$ python -q
>>> import numpy as np
>>> np.set_printoptions(precision=3, suppress=True, linewidth=160)
>>> data = np.load("test14.npy")
>>> data
array([[1.   , 0.7  , 0.49 , 0.343, 0.24 , 0.168, 0.118, 0.082, 0.058, 0.04 , 0.028],
       [0.7  , 1.   , 0.7  , 0.49 , 0.343, 0.24 , 0.168, 0.118, 0.082, 0.058, 0.04 ],
       [0.49 , 0.7  , 1.   , 0.7  , 0.49 , 0.343, 0.24 , 0.168, 0.118, 0.082, 0.058],
       [0.343, 0.49 , 0.7  , 1.   , 0.7  , 0.49 , 0.343, 0.24 , 0.168, 0.118, 0.082],
       [0.24 , 0.343, 0.49 , 0.7  , 1.   , 0.7  , 0.49 , 0.343, 0.24 , 0.168, 0.118],
       [0.168, 0.24 , 0.343, 0.49 , 0.7  , 1.   , 0.7  , 0.49 , 0.343, 0.24 , 0.168],
       [0.118, 0.168, 0.24 , 0.343, 0.49 , 0.7  , 1.   , 0.7  , 0.49 , 0.343, 0.24 ],
       [0.082, 0.118, 0.168, 0.24 , 0.343, 0.49 , 0.7  , 1.   , 0.7  , 0.49 , 0.343],
       [0.058, 0.082, 0.118, 0.168, 0.24 , 0.343, 0.49 , 0.7  , 1.   , 0.7  , 0.49 ],
       [0.04 , 0.058, 0.082, 0.118, 0.168, 0.24 , 0.343, 0.49 , 0.7  , 1.   , 0.7  ],
       [0.028, 0.04 , 0.058, 0.082, 0.118, 0.168, 0.24 , 0.343, 0.49 , 0.7  , 1.   ]])
>>> round(float(np.linalg.norm(data[5], 1)), 3), round(np.linalg.norm(data[5], np.inf), 3)
(4.882, np.float64(1.0))
>>> round(float(np.linalg.norm(data, "nuc")), 3)
11.0
>>> x = np.array([-1, -2, -2, 0, 1, -1, 1, 1, 1, 1, 2])
>>> target = data @ x
>>> c, lr = np.zeros(11), 1 / np.linalg.norm(data, 2) ** 2
>>> for i in range(40):
...     c -= lr * data.T @ (data @ c - target)
...     if i % 10 == 0: print(i, round(np.linalg.norm(data @ c - target), 3))
... 
0 6.09
10 0.856
20 0.704
30 0.619
>>> c
array([-1.425, -1.676, -1.346, -0.489,  0.095,  0.18 ,  0.588,  0.908,  1.149,  1.379,  1.499])
>>> feats = np.loadtxt("sample19.csv", delimiter=",")
>>> feats
array([[ 4.,  0.,  2., -2., -1., -1., -2., -4.],
       [ 0.,  6., -2.,  2.,  0.,  4., -6.,  4.],
       [ 2., -2.,  4.,  0., -2.,  1.,  0.,  2.],
       [-2.,  2.,  0.,  2., -3.,  3.,  0., -4.],
       [-1.,  0., -2., -3.,  6., -5.,  0., -3.],
       [-1.,  4.,  1.,  3., -5., -6., -1., -1.],
       [-2., -6.,  0.,  0.,  0., -1., -2.,  0.],
       [-4.,  4.,  2., -4., -3., -1.,  0.,  6.]])
>>> Q, vecs = np.linalg.qr(feats[:, :2])[0], np.linalg.qr(feats[:, 2:])[0]
>>> sigma = np.linalg.svd(Q.T @ vecs, compute_uv=False)
>>> (sigma > 0.9).sum()
np.int64(0)
>>> sigma
array([0.877, 0.45 ])
>>> evals, vecs = np.linalg.eigh(feats)
>>> (evals > 1e-8).sum(), (evals < -1e-8).sum()
(np.int64(5), np.int64(3))
>>> np.abs(vecs[:, -1])
array([0.162, 0.626, 0.058, 0.143, 0.428, 0.259, 0.239, 0.501])
>>> round(float(evals.sum()), 3), np.trace(feats)
(20.0, np.float64(20.0))
>>> np.round(np.linalg.eigvalsh(feats).min(), 3)
np.float64(-9.903)
>>> Q, r_ = np.linalg.qr(feats)
>>> np.trace(Q @ Q.T)
np.float64(8.0)
>>> np.abs(np.diag(r_))
array([ 6.782, 10.317,  5.569,  6.505,  3.075,  9.021,  5.794,  7.163])
>>> np.round(Q.T @ Q, 3) + 0
array([[1., 0., 0., 0., 0., 0., 0., 0.],
       [0., 1., 0., 0., 0., 0., 0., 0.],
       [0., 0., 1., 0., 0., 0., 0., 0.],
       [0., 0., 0., 1., 0., 0., 0., 0.],
       [0., 0., 0., 0., 1., 0., 0., 0.],
       [0., 0., 0., 0., 0., 1., 0., 0.],
       [0., 0., 0., 0., 0., 0., 1., 0.],
       [0., 0., 0., 0., 0., 0., 0., 1.]])
>>> def softmax(z):
...     e = np.exp(z - z.max(axis=-1, keepdims=True))
...     return e / e.sum(axis=-1, keepdims=True)
... 
>>> softmax(feats).sum(axis=1)
array([1., 1., 1., 1., 1., 1., 1., 1.])
>>> np.round(softmax(feats[3] + -1), 3) + 0
array([0.004, 0.199, 0.027, 0.199, 0.001, 0.542, 0.027, 0.   ])
>>> S = feats @ feats.T / np.sqrt(8)
>>> np.round(softmax(S + np.triu(np.full(S.shape, -np.inf), 1)), 3) + 0
array([[1., 0., 0., 0., 0., 0., 0., 0.],
       [0., 1., 0., 0., 0., 0., 0., 0.],
       [0., 0., 1., 0., 0., 0., 0., 0.],
       [0., 0., 0., 1., 0., 0., 0., 0.],
       [0., 0., 0., 0., 1., 0., 0., 0.],
       [0., 0., 0., 0., 0., 1., 0., 0.],
       [0., 0., 0., 0., 0., 0., 1., 0.],
       [0., 0., 0., 0., 0., 0., 0., 1.]])
>>> np.round(softmax(S)[3] @ feats, 3) + 0
array([-2.,  2.,  0.,  2., -3.,  3.,  0., -4.])
>>> A = np.load("dump.npy")
>>> A
array([[-9, -8,  5, -7, -5, -9,  6,  4,  9, -2,  1,  5,  6,  6, -4],
       [ 3, -8, -9, -4, -1,  2,  3,  5,  9, -1,  9, -7,  6,  8,  8],
       [ 5,  4, -8, -3, -7,  6,  0,  3,  3,  9,  3,  9, -6,  1,  8],
       [-3,  5, -4,  5,  7, -1, -9,  3, -3,  7,  2,  6,  2,  2,  0],
       [ 3, -8,  2,  9,  7,  5,  4,  9,  5,  7,  4, -5, -9,  9,  3],
       [ 2, -6, -8,  8, -5, -1, -9,  0,  4,  0, -8, -2, -8,  1, -1],
       [-6, -3, -6, -9,  9,  7, -7, -9, -3, -4, -4,  2, -3,  5,  2],
       [-6, -2,  7,  3,  9, -6, -5, -5,  9, -4, -9,  2,  6, -6, -9],
       [ 8,  4,  3,  1, -8, -2, -9, -9,  7, -4,  8, -5, -1,  5, -7],
       [-4, -9, -4, -3, -4, -5, -4,  2, -1,  5,  4,  1, -4, -1,  5],
       [ 6,  8,  7, -5,  8,  8,  9,  7, -8, -3, -8,  9, -3,  4,  4],
       [ 2,  0, -1, -3,  8,  3,  0,  4,  6,  1,  1,  7,  6,  3, -9],
       [-3, -9,  5,  3,  3,  0,  5, -1, -9,  2, -6, -9,  9,  4,  6],
       [ 5, -3, -8,  5,  1, -9,  9, -5, -4,  2, -2, -1,  5, -1,  5],
       [ 7,  5, -2, -8,  2,  1, -9, -4, -3, -9, -4, -9,  0, -5,  3]])
>>> th = np.radians(135)
>>> r_ = np.eye(8)
>>> r_[6, 6] = r_[2, 2] = np.cos(th)
>>> r_[6, 2], r_[2, 6] = -np.sin(th), np.sin(th)
>>> r_
array([[ 1.   ,  0.   ,  0.   ,  0.   ,  0.   ,  0.   ,  0.   ,  0.   ],
       [ 0.   ,  1.   ,  0.   ,  0.   ,  0.   ,  0.   ,  0.   ,  0.   ],
       [ 0.   ,  0.   , -0.707,  0.   ,  0.   ,  0.   ,  0.707,  0.   ],
       [ 0.   ,  0.   ,  0.   ,  1.   ,  0.   ,  0.   ,  0.   ,  0.   ],
       [ 0.   ,  0.   ,  0.   ,  0.   ,  1.   ,  0.   ,  0.   ,  0.   ],
       [ 0.   ,  0.   ,  0.   ,  0.   ,  0.   ,  1.   ,  0.   ,  0.   ],
       [ 0.   ,  0.   , -0.707,  0.   ,  0.   ,  0.   , -0.707,  0.   ],
       [ 0.   ,  0.   ,  0.   ,  0.   ,  0.   ,  0.   ,  0.   ,  1.   ]])
>>> A2 = feats @ r_.T
>>> A2.round(3) + 0
array([[ 4.   ,  0.   , -2.828, -2.   , -1.   , -1.   ,  0.   , -4.   ],
       [ 0.   ,  6.   , -2.828,  2.   ,  0.   ,  4.   ,  5.657,  4.   ],
       [ 2.   , -2.   , -2.828,  0.   , -2.   ,  1.   , -2.828,  2.   ],
       [-2.   ,  2.   ,  0.   ,  2.   , -3.   ,  3.   ,  0.   , -4.   ],
       [-1.   ,  0.   ,  1.414, -3.   ,  6.   , -5.   ,  1.414, -3.   ],
       [-1.   ,  4.   , -1.414,  3.   , -5.   , -6.   ,  0.   , -1.   ],
       [-2.   , -6.   , -1.414,  0.   ,  0.   , -1.   ,  1.414,  0.   ],
       [-4.   ,  4.   , -1.414, -4.   , -3.   , -1.   , -1.414,  6.   ]])
>>> np.linalg.svd(feats, compute_uv=False), np.linalg.svd(A2, compute_uv=False)
(array([13.425,  9.903,  9.607,  9.172,  6.563,  5.83 ,  4.486,  1.452]), array([13.425,  9.903,  9.607,  9.172,  6.563,  5.83 ,  4.486,  1.452]))
>>> np.round(np.linalg.det(r_), 3), np.round(np.trace(r_), 3)
(np.float64(1.0), np.float64(4.586))
>>> np.abs(A2 - feats).max(axis=0)
array([ 0.   ,  0.   ,  6.828,  0.   ,  0.   ,  0.   , 11.657,  0.   ])
